$ python3 -q
>>> import numpy as np
>>> np.set_printoptions(precision=2, suppress=True, linewidth=100)
>>> feats = np.array([[0, 0, 1], [0, 0, 0], [1, 0, 0]])
>>> rank = np.linalg.matrix_rank(feats)
>>> rank
np.int64(2)
>>> N = np.linalg.svd(feats)[2][rank:].T
>>> N.shape
(3, 1)
>>> [int(np.linalg.matrix_rank(feats[:, :j + 1])) for j in range(3)]
[1, 1, 2]
>>> N[:, 0] / N[np.abs(N[:, 0]).round(6).argmax(), 0]
array([0., 1., 0.])
>>> N @ N.T
array([[0., 0., 0.],
       [0., 1., 0.],
       [0., 0., 0.]])
>>> np.allclose(feats @ N, 0)
True
>>> np.linalg.matrix_rank(feats.T @ feats), np.linalg.matrix_rank(feats @ feats.T)
(np.int64(2), np.int64(2))
>>> [int(np.linalg.matrix_rank(feats[:i])) for i in range(1, len(feats) + 1)]
[1, 1, 2]
>>> x0 = np.array([-1, 2, -9])
>>> h = np.maximum(feats @ x0, 0)
>>> np.maximum(feats @ (3 * x0), 0)
array([0, 0, 0])
>>> np.flatnonzero(h > 1e-9)
array([], dtype=int64)
>>> np.maximum(feats @ x0, 0) - np.maximum(-feats @ x0, 0)
array([-9,  0, -1])
>>> h
array([0, 0, 0])
>>> np.allclose(feats @ feats.T, feats.T @ feats)
True
>>> rng = np.random.default_rng(20)
>>> z = rng.permutation(3)
>>> z
array([0, 1, 2])
>>> M2 = feats[z][:, z]
>>> np.diag(M2)
array([0, 0, 0])
>>> np.sort(np.abs(np.linalg.eigvals(M2)))
array([0., 1., 1.])
>>> np.allclose(M2, feats)
True
>>> data = np.array([[3, 2, 2], [3, 2, 0], [1, 3, 0]])
>>> data[-1] = data[0] + 2 * data[1]
>>> data
array([[3, 2, 2],
       [3, 2, 0],
       [9, 6, 2]])
>>> # looks like rank 2
>>> np.round(data @ np.linalg.pinv(data) @ data, 2) + 0
array([[3., 2., 2.],
       [3., 2., 0.],
       [9., 6., 2.]])
>>> np.abs(np.diag(np.linalg.qr(data)[1])) > 1e-9
array([ True, False,  True])
>>> np.allclose(data[:-1].T @ np.linalg.lstsq(data[:-1].T, data[-1])[0], data[-1])
True
>>> P = np.triu(np.array([[2, 1, -3], [-1, 1, -2], [-1, -3, 0]]), 1) + np.eye(3)
>>> M2 = P @ data @ np.linalg.inv(P)
>>> P @ data - data @ P
array([[-24., -19.,   7.],
       [-18., -15.,   9.],
       [  0.,  -9.,  39.]])
>>> np.trace(M2), np.trace(data)
(np.float64(7.0), np.int64(7))
>>> np.linalg.matrix_rank(M2)
np.int64(2)
>>> Uu, s, Vh = np.linalg.svd(data)
>>> vecs = Vh[:(s > 1e-8).sum()]
>>> x0 = data[0] + -1 * data[2] + rng.integers(2) * np.eye(3)[0]
>>> x0
array([-6., -4.,  0.])
>>> np.round(vecs.T @ vecs, 2) + 0
array([[0.69, 0.46, 0.  ],
       [0.46, 0.31, 0.  ],
       [0.  , 0.  , 1.  ]])
>>> np.diag(vecs.T @ vecs)
array([0.69, 0.31, 1.  ])
>>> np.allclose(vecs.T @ vecs @ x0, x0)
True
>>> u, v = data[1], data[2]
>>> u @ v
np.int64(39)
>>> u @ u
np.int64(13)
>>> p = (u @ v) / (u @ u) * u
>>> (v - p) @ u
np.float64(0.0)
>>> np.linalg.matrix_rank(np.outer(u, v))
np.int64(1)
>>> np.outer(u, v)
array([[27, 18,  6],
       [18, 12,  4],
       [ 0,  0,  0]])
>>> mat = np.array([[1, -2, 4, -8], [1, -1, 1, -1], [1, 0, 0, 0]])
>>> mat.shape
(3, 4)
>>> mat.mean(axis=0)
array([ 1.  , -1.  ,  1.67, -3.  ])
>>> round(float(np.linalg.norm(mat)), 2)
9.49
>>> np.linalg.matrix_rank(mat)
np.int64(3)
>>> t3 = np.stack([mat, -3 * mat, mat[::-1]])
>>> np.linalg.matrix_rank(t3.reshape(3, -1))
np.int64(2)
>>> t3.shape
(3, 3, 4)
>>> t3.sum(axis=0)
array([[-1,  4, -8, 16],
       [-1,  1, -1,  1],
       [-1, -2,  4, -8]])
>>> np.einsum("bij,cij->bc", t3, t3)
array([[  90, -270,    6],
       [-270,  810,  -18],
       [   6,  -18,   90]])
>>> (t3 @ mat.T).shape
(3, 3, 3)
